$ python -q
>>> import numpy as np
>>> np.set_printoptions(precision=2, suppress=True, linewidth=160)
>>> mat = np.diag(np.array([7, 6, 7, -3]))
>>> mat
array([[ 7,  0,  0,  0],
       [ 0,  6,  0,  0],
       [ 0,  0,  7,  0],
       [ 0,  0,  0, -3]])
>>> vals, V = np.linalg.eig(mat)
>>> np.sort(np.linalg.eigvals(mat.T))
array([-3.,  6.,  7.,  7.])
>>> vals
array([ 7.,  6.,  7., -3.])
>>> mat @ V[:, 0] - vals[0] * V[:, 0]
array([0., 0., 0., 0.])
>>> np.sort(np.linalg.eigvals(np.linalg.inv(mat)))
array([-0.33,  0.14,  0.14,  0.17])
>>> np.prod(vals)
np.float64(-882.0)
>>> x = np.array([2, 1, 0, -2])
>>> target = mat @ x
>>> target
array([14,  6,  0,  6])
>>> np.linalg.solve(mat, mat[:, 2])
array([ 0.,  0.,  1., -0.])
>>> np.linalg.solve(mat, target + mat[:, 0])
array([ 3.,  1.,  0., -2.])
>>> np.linalg.solve(mat, target)
array([ 2.,  1.,  0., -2.])
>>> data = np.load("layer2.npy")
>>> data
array([[ 2.1,  2. , -1. ],
       [-2. , -1.9, -2. ],
       [ 2. ,  2. , -0.9]])
>>> rng = np.random.default_rng(97)
>>> idx = rng.permutation(3)
>>> other = data[:, idx] * rng.choice([-1, 1], 3)
>>> other
array([[-2. , -2.1, -1. ],
       [ 1.9,  2. , -2. ],
       [-2. , -2. , -0.9]])
>>> U, _, Vh = np.linalg.svd(data.T @ other)
>>> np.round(U @ Vh, 2) + 0
array([[ 0., -1.,  0.],
       [-1.,  0.,  0.],
       [ 0.,  0.,  1.]])
>>> idx = rng.permutation(3)
>>> idx
array([0, 2, 1])
>>> other = data[idx][:, idx]
>>> other
array([[ 2.1, -1. ,  2. ],
       [ 2. , -0.9,  2. ],
       [-2. , -2. , -1.9]])
>>> np.sort(np.abs(np.linalg.eigvals(other)))
array([0.1 , 2.43, 2.43])
>>> np.allclose(other, data)
False
>>> other = np.array([[2, 3, 3], [3, 2, 0]])
>>> Z = np.kron(other, data)
>>> round(float(np.linalg.norm(Z, 2)), 2), round(float(np.linalg.norm(other, 2) * np.linalg.norm(data, 2)), 2)
(26.98, 26.98)
>>> Z
array([[ 4.2,  4. , -2. ,  6.3,  6. , -3. ,  6.3,  6. , -3. ],
       [-4. , -3.8, -4. , -6. , -5.7, -6. , -6. , -5.7, -6. ],
       [ 4. ,  4. , -1.8,  6. ,  6. , -2.7,  6. ,  6. , -2.7],
       [ 6.3,  6. , -3. ,  4.2,  4. , -2. ,  0. ,  0. , -0. ],
       [-6. , -5.7, -6. , -4. , -3.8, -4. , -0. , -0. , -0. ],
       [ 6. ,  6. , -2.7,  4. ,  4. , -1.8,  0. ,  0. , -0. ]])
>>> np.linalg.matrix_rank(Z)
np.int64(6)
>>> np.linalg.norm(Z, axis=1)
array([14.39, 15.98, 13.92, 11.06, 12.29, 10.7 ])
>>> x = np.array([4, 5, 3])
>>> target = data @ x
>>> beta, lr = np.zeros(3), 1 / np.linalg.norm(data, 2) ** 2
>>> for i in range(15):
...     beta -= lr * data.T @ (data @ beta - target)
...     if i % 5 == 0: print(i, round(np.linalg.norm(data @ beta - target), 2))
... 
0 5.42
5 1.36
10 0.34
>>> round(float(np.linalg.cond(data)), 2)
97.96
